% python3 -q
>>> import numpy as np
>>> import numpy.linalg as la
>>> np.set_printoptions(precision=1, suppress=True, linewidth=160, legacy="1.25")
>>> mat = np.load("w.npy")
>>> print(mat)
[[-2.7 -5.  -2.   8.   2.   4.   9.   8.  -3.   1. ]
 [ 8.  -7.7 -4.   7.  -4.   0.   7.  -2.   6.   0. ]
 [ 9.  -4.   0.3  0.  -7.  -7.   8.   5.   2.  -8. ]
 [-9.  -5.   4.   8.3 -3.   4.   1.  -8.  -1.   1. ]
 [-9.  -4.  -6.   1.   3.3 -3.   1.   2.  -8.   3. ]
 [ 8.  -1.  -4.  -7.   0.   3.3 -8.   9.   7.  -8. ]
 [-9.  -1.   4.   3.   2.   0.  -4.7  8.   3.  -4. ]
 [-7.  -8.  -4.  -6.  -1.  -4.   0.   9.3  6.   0. ]
 [-3.   3.   4.  -7.  -2.  -2.  -8.   3.   1.3  4. ]
 [-3.  -5.  -2.   8.   2.   4.   9.   8.  -3.   1.3]]
>>> Uu, sig, Vt = la.svd(mat, full_matrices=False)
>>> print(np.round(Vt @ Vt.T, 1) + 0)
[[1. 0. 0. 0. 0. 0. 0. 0. 0. 0.]
 [0. 1. 0. 0. 0. 0. 0. 0. 0. 0.]
 [0. 0. 1. 0. 0. 0. 0. 0. 0. 0.]
 [0. 0. 0. 1. 0. 0. 0. 0. 0. 0.]
 [0. 0. 0. 0. 1. 0. 0. 0. 0. 0.]
 [0. 0. 0. 0. 0. 1. 0. 0. 0. 0.]
 [0. 0. 0. 0. 0. 0. 1. 0. 0. 0.]
 [0. 0. 0. 0. 0. 0. 0. 1. 0. 0.]
 [0. 0. 0. 0. 0. 0. 0. 0. 1. 0.]
 [0. 0. 0. 0. 0. 0. 0. 0. 0. 1.]]
>>> print(np.round(Uu.T @ mat @ Vt.T, 1) + 0)
[[29.6  0.   0.   0.   0.   0.   0.   0.   0.   0. ]
 [ 0.  27.   0.   0.   0.   0.   0.   0.   0.   0. ]
 [ 0.   0.  24.1  0.   0.   0.   0.   0.   0.   0. ]
 [ 0.   0.   0.  14.5  0.   0.   0.   0.   0.   0. ]
 [ 0.   0.   0.   0.  13.9  0.   0.   0.   0.   0. ]
 [ 0.   0.   0.   0.   0.  11.3  0.   0.   0.   0. ]
 [ 0.   0.   0.   0.   0.   0.   8.   0.   0.   0. ]
 [ 0.   0.   0.   0.   0.   0.   0.   4.7  0.   0. ]
 [ 0.   0.   0.   0.   0.   0.   0.   0.   4.   0. ]
 [ 0.   0.   0.   0.   0.   0.   0.   0.   0.   0. ]]
>>> print(la.matrix_rank(mat, rtol=0.1))
9
>>> print(la.cond(mat) > 100)
True
>>> print(round(la.norm(mat, 2) / la.norm(mat), 1))
0.6
